$ python3 -q
>>> import numpy as np
>>> import numpy.linalg as la
>>> np.set_printoptions(precision=2, suppress=True, linewidth=120, legacy="1.25")
>>> def rd(a):
...     return np.round(a, 2) + 0
... 
>>> rng = np.random.default_rng(7413)
>>> F = rng.normal(size=(12, 3))
>>> F = 20 * F / la.norm(F, axis=1, keepdims=True)
>>> print(rd(F))
[[ 11.24  -8.11  14.42]
 [ -1.95  -2.22  19.78]
 [ 19.53  -0.51  -4.3 ]
 [  6.49   6.09 -17.91]
 [-18.04  -5.26   6.84]
 [ -8.19 -18.11  -2.19]
 [ -0.14  12.27 -15.79]
 [ 15.93  11.86   2.36]
 [-11.66  -5.66  15.23]
 [ -2.8    4.86 -19.2 ]
 [  0.29  20.    -0.1 ]
 [-10.83  -4.46 -16.21]]
>>> gram = np.cov(F, rowvar=False)
>>> print(rd(np.corrcoef(F[:, 0], F[:, 1])[0, 1]))
0.36
>>> print(rd(np.median(F, axis=0)))
[-1.04 -1.36 -1.14]
>>> print(rd(F.std(axis=0)))
[11.03 10.09 13.18]
>>> print(np.argwhere(np.triu(np.abs(np.corrcoef(F.T)) > 0.8, 1)))
[]
>>> print(gram.shape)
(3, 3)
>>> x0 = np.array([2, -7, 8])
>>> target = F @ x0
>>> print(rd(target))
[ 194.59  169.91    8.2  -172.9    55.46   92.89 -212.51  -32.33  138.18 -193.19 -140.19 -120.14]
>>> print(rd(la.pinv(F) @ F))
[[1. 0. 0.]
 [0. 1. 0.]
 [0. 0. 1.]]
>>> target = target + 0.3 * rng.normal(size=12)
>>> print(rd(target))
[ 194.51  170.36    8.23 -173.06   55.62   92.58 -211.91  -32.55  138.39 -193.16 -140.08 -120.01]
>>> coef, *_ = la.lstsq(F, target)
>>> print(rd(F.T @ (target - F @ coef)))
[0. 0. 0.]
>>> print(rd(coef))
[ 1.99 -6.99  8.  ]
>>> out = F / la.norm(F, axis=1, keepdims=True)
>>> gram = out @ out.T
>>> print((gram - 2 * np.eye(12)).round(6).argmax(axis=1))
[1 8 7 6 8 4 9 2 4 6 6 9]
>>> print(rd(la.norm(out, axis=1)))
[1. 1. 1. 1. 1. 1. 1. 1. 1. 1. 1. 1.]
>>> print(rd(gram[10]))
[-0.4  -0.12 -0.01  0.31 -0.28 -0.91  0.62  0.6  -0.3   0.25  1.   -0.23]
>>> dist = la.norm(F[:, None] - F[None], axis=-1)
>>> print(dist[0].round(6).argsort(kind="stable")[:4])
[0 1 2 8]
>>> print(la.matrix_rank(dist ** 2))
4
>>> print(rd(la.norm(F - F.mean(axis=0), axis=1)))
[21.41 21.52 19.8  18.47 20.77 20.71 18.33 19.71 21.36 18.42 19.15 19.09]
>>> X = np.array([[0.2, -0.6, -0.1, 1.1, 0.5],
...     [0.2, 1.7, 1.0, 0.9, 0.3],
...     [1.1, 0.0, -0.8, -1.1, 0.4]])
>>> print(X)
[[ 0.2 -0.6 -0.1  1.1  0.5]
 [ 0.2  1.7  1.   0.9  0.3]
 [ 1.1  0.  -0.8 -1.1  0.4]]
>>> W = np.array([[3, 0, 1, 0], [0, 2, 2, 3], [3, 3, 3, 0], [2, 2, 1, 0], [2, 3, 0, 1]])
>>> coef = np.array([3, -3, -1, 3])
>>> act = np.maximum(X @ W + coef, 0)
>>> print(la.matrix_rank(act))
3
>>> print(rd(act))
[[6.5 0.  0.  1.7]
 [9.  6.1 6.5 8.4]
 [2.5 0.  0.  3.4]]
>>> Z = np.array([[2, 0, -9], [-3, -8, 2], [-1, 7, 6], [-8, 1, 8]])
>>> print((act @ Z).round(6).argmax(axis=1))
[1 2 2]
>>> out = act / la.norm(act, axis=1, keepdims=True)
>>> gram = out @ out.T
>>> print(rd(la.norm(out, axis=1)))
[1. 1. 1.]
>>> print(rd(np.degrees(np.arccos(np.clip(gram[2, 1], -1, 1)))))
37.25
>>> print(rd(gram))
[[1.   0.71 0.78]
 [0.71 1.   0.8 ]
 [0.78 0.8  1.  ]]
>>> print((gram - 2 * np.eye(3)).round(6).argmax(axis=1))
[2 2 1]
>>> print((np.abs(gram) > 0.9).astype(int))
[[1 0 0]
 [0 1 0]
 [0 0 1]]
>>> print(rd(gram[2]))
[0.78 0.8  1.  ]
>>> w, vecs = la.eigvalsh(gram)
Traceback (most recent call last):
  File "<python-input-49>", line 1, in <module>
    w, vecs = la.eigvalsh(gram)
    ^^^^^^^
ValueError: too many values to unpack (expected 2)
>>> w, vecs = la.eigh(gram)
>>> print(rd(vecs.T @ vecs))
[[1. 0. 0.]
 [0. 1. 0.]
 [0. 0. 1.]]
>>> print(np.abs(vecs[:, -1]).round(6).argmax())
2
>>> print((w > 1e-8).sum(), (w < -1e-8).sum())
3 0
>>> M = np.array([[0.0, 0.0, 3.0], [0.0, 0.0, 5.0], [3.0, 5.0, 0.0]])
>>> print(M)
[[0. 0. 3.]
 [0. 0. 5.]
 [3. 5. 0.]]
>>> print(M - M[0])
[[ 0.  0.  0.]
 [ 0.  0.  2.]
 [ 3.  5. -3.]]
>>> print(la.matrix_rank(M))
2
>>> print(rd(la.svd(M, compute_uv=False)))
[5.83 5.83 0.  ]
>>> print(np.unravel_index(np.abs(M).argmax(), M.shape))
(1, 2)
>>> E = np.loadtxt("case10.csv", delimiter=",")
>>> print(E)
[[ 0. -1. -1.  2.  2.]
 [ 2.  1. -1.  0.  0.]
 [ 1. -1.  0.  1.  1.]
 [-1.  0. -2. -2.  0.]
 [-2.  1. -1.  0. -2.]]
>>> w, vecs = la.eigh(M)
>>> print(rd(w))
[-5.83  0.    5.83]
>>> print(w.sum(), np.trace(M))
0.0 0.0
>>> print(np.unique(w.round(6) + 0, return_counts=True)[1])
[1 1 1]
>>> print(rd(vecs.T @ M @ vecs))
[[-5.83  0.    0.  ]
 [ 0.    0.    0.  ]
 [ 0.    0.    5.83]]
>>> print(rd(vecs.T @ vecs))
[[1. 0. 0.]
 [0. 1. 0.]
 [0. 0. 1.]]
>>> print(rd(vecs @ np.diag(w) @ vecs.T))
[[0. 0. 3.]
 [0. 0. 5.]
 [3. 5. 0.]]
>>> print(rd(np.abs(vecs[:, -1])))
[0.36 0.61 0.71]
>>> O, vecs = la.qr(E[:, :2])[0], la.qr(E[:, 2:])[0]
>>> sigma = la.svd(O.T @ vecs, compute_uv=False)
>>> print((sigma > 0.9).sum())
1
